% ipython --no-banner

In [1]: import numpy as np

In [2]: from numpy import linalg as LA

In [3]: np.set_printoptions(suppress=True, linewidth=100)

In [4]: rng = np.random.default_rng(780)

In [5]: feats = np.eye(3, dtype=int)[rng.permutation(3)] * np.array([-1, -2, -2])

In [6]: feats
Out[6]: 
array([[ 0, -2,  0],
       [ 0,  0, -2],
       [-1,  0,  0]])

In [7]: def softmax(z):
   ...:     e = np.exp(z - z.max(axis=-1, keepdims=True))
   ...:     return e / e.sum(axis=-1, keepdims=True)
   ...: 

In [8]: print(softmax(feats).sum(axis=1))
[1. 1. 1.]

In [9]: S = feats @ feats.T / np.sqrt(3)

In [10]: np.round(softmax(S + np.triu(np.full(S.shape, -np.inf), 1)), 2)
Out[10]: 
array([[1.  , 0.  , 0.  ],
       [0.09, 0.91, 0.  ],
       [0.26, 0.26, 0.47]])

In [11]: np.round(softmax(S), 2)
Out[11]: 
array([[0.83, 0.08, 0.08],
       [0.08, 0.83, 0.08],
       [0.26, 0.26, 0.47]])

In [12]: proj = np.triu(np.array([[2, 3, -3], [3, -1, -3], [-2, -1, 0]]), 1) + np.eye(3)

In [13]: out = proj @ feats @ LA.inv(proj)

In [14]: np.trace(out), np.trace(feats)
Out[14]: (np.float64(0.0), np.int64(0))

In [15]: LA.matrix_rank(out)
Out[15]: np.int64(3)

In [16]: round(float(LA.det(out)), 2)
Out[16]: -4.0

In [17]: out = np.array([[2, 0, 0, 2, 0],
    ...:     [0, 2, 2, 0, 0],
    ...:     [2, 2, 2, 0, 1],
    ...:     [1, 0, 2, 2, 1],
    ...:     [0, 1, 2, 2, 0]])

In [18]: M = np.triu(out, 1)

In [19]: M
Out[19]: 
array([[0, 0, 0, 2, 0],
       [0, 0, 2, 0, 0],
       [0, 0, 0, 0, 1],
       [0, 0, 0, 0, 1],
       [0, 0, 0, 0, 0]])

In [20]: proj = np.triu(np.array([[9, 3, 2, 1, 0],
    ...:     [0, 5, 9, 2, 9],
    ...:     [3, 0, 1, 7, 9],
    ...:     [8, 1, 3, 7, 6],
    ...:     [1, 5, 3, 6, 8]]), 1) + np.eye(5)

In [21]: out = proj @ M @ LA.inv(proj)

In [22]: np.poly(out)
Out[22]: array([1., 0., 0., 0., 0., 0.])

In [23]: proj @ M - M @ proj
Out[23]: 
array([[  0.,   0.,   6.,   0.,  -9.],
       [  0.,   0.,   0., -14.,  -7.],
       [  0.,   0.,   0.,   0.,   7.],
       [  0.,   0.,   0.,   0.,   0.],
       [  0.,   0.,   0.,   0.,   0.]])

In [24]: np.trace(out), np.trace(M)
Out[24]: (np.float64(0.0), np.int64(0))

In [25]: rk = LA.matrix_rank(M)

In [26]: print(rk)
3

In [27]: ns = LA.svd(M)[2][rk:].T

In [28]: [int(LA.matrix_rank(M[:i])) for i in range(1, len(M) + 1)]
Out[28]: [1, 2, 3, 3, 3]

In [29]: LA.matrix_rank(M.T @ M), LA.matrix_rank(M @ M.T)
Out[29]: (np.int64(3), np.int64(3))

In [30]: [int(LA.matrix_rank(np.delete(M, i, axis=0))) for i in range(5)]
Out[30]: [2, 2, 3, 3, 3]
